$ ipython --no-banner

In [1]: import numpy as np

In [2]: np.set_printoptions(precision=3, suppress=True, linewidth=100, floatmode="fixed")

In [3]: X = np.load("case19.npy")

In [4]: X
Out[4]: 
array([[ -2,  -2,  -2,  -2,  -2],
       [ -2,  -4,  -4,  -4,  -4],
       [ -2,  -4,  -6,  -6,  -6],
       [ -2,  -4,  -6,  -8,  -8],
       [ -2,  -4,  -6,  -8, -10]])

In [5]: r0 = np.array([5, -3, 4, 2, 4])

In [6]: other = X + np.outer(r0, np.eye(5)[1])

In [7]: np.round(np.linalg.det(other) / np.linalg.det(X), 3), np.round(1 + np.linalg.solve(X, r0)[1], 3)
Out[7]: (np.float64(8.5), np.float64(8.5))

In [8]: np.linalg.matrix_rank(other - X)
Out[8]: np.int64(1)

In [9]: other = np.linalg.inv(X)

In [10]: other
Out[10]: 
array([[-1.000,  0.500, -0.000, -0.000, -0.000],
       [ 0.500, -1.000,  0.500, -0.000, -0.000],
       [-0.000,  0.500, -1.000,  0.500, -0.000],
       [-0.000, -0.000,  0.500, -1.000,  0.500],
       [-0.000, -0.000, -0.000,  0.500, -0.500]])

In [11]: np.round(np.linalg.slogdet(X)[0], 3)
Out[11]: np.float64(-1.0)

In [12]: q, r_ = np.linalg.qr(other)

In [13]: np.round(q @ r_, 3) + 0
Out[13]: 
array([[-1.000,  0.500,  0.000,  0.000,  0.000],
       [ 0.500, -1.000,  0.500,  0.000,  0.000],
       [ 0.000,  0.500, -1.000,  0.500,  0.000],
       [ 0.000,  0.000,  0.500, -1.000,  0.500],
       [ 0.000,  0.000,  0.000,  0.500, -0.500]])

In [14]: np.round(q.T @ q, 3) + 0
Out[14]: 
array([[1.000, 0.000, 0.000, 0.000, 0.000],
       [0.000, 1.000, 0.000, 0.000, 0.000],
       [0.000, 0.000, 1.000, 0.000, 0.000],
       [0.000, 0.000, 0.000, 1.000, 0.000],
       [0.000, 0.000, 0.000, 0.000, 1.000]])
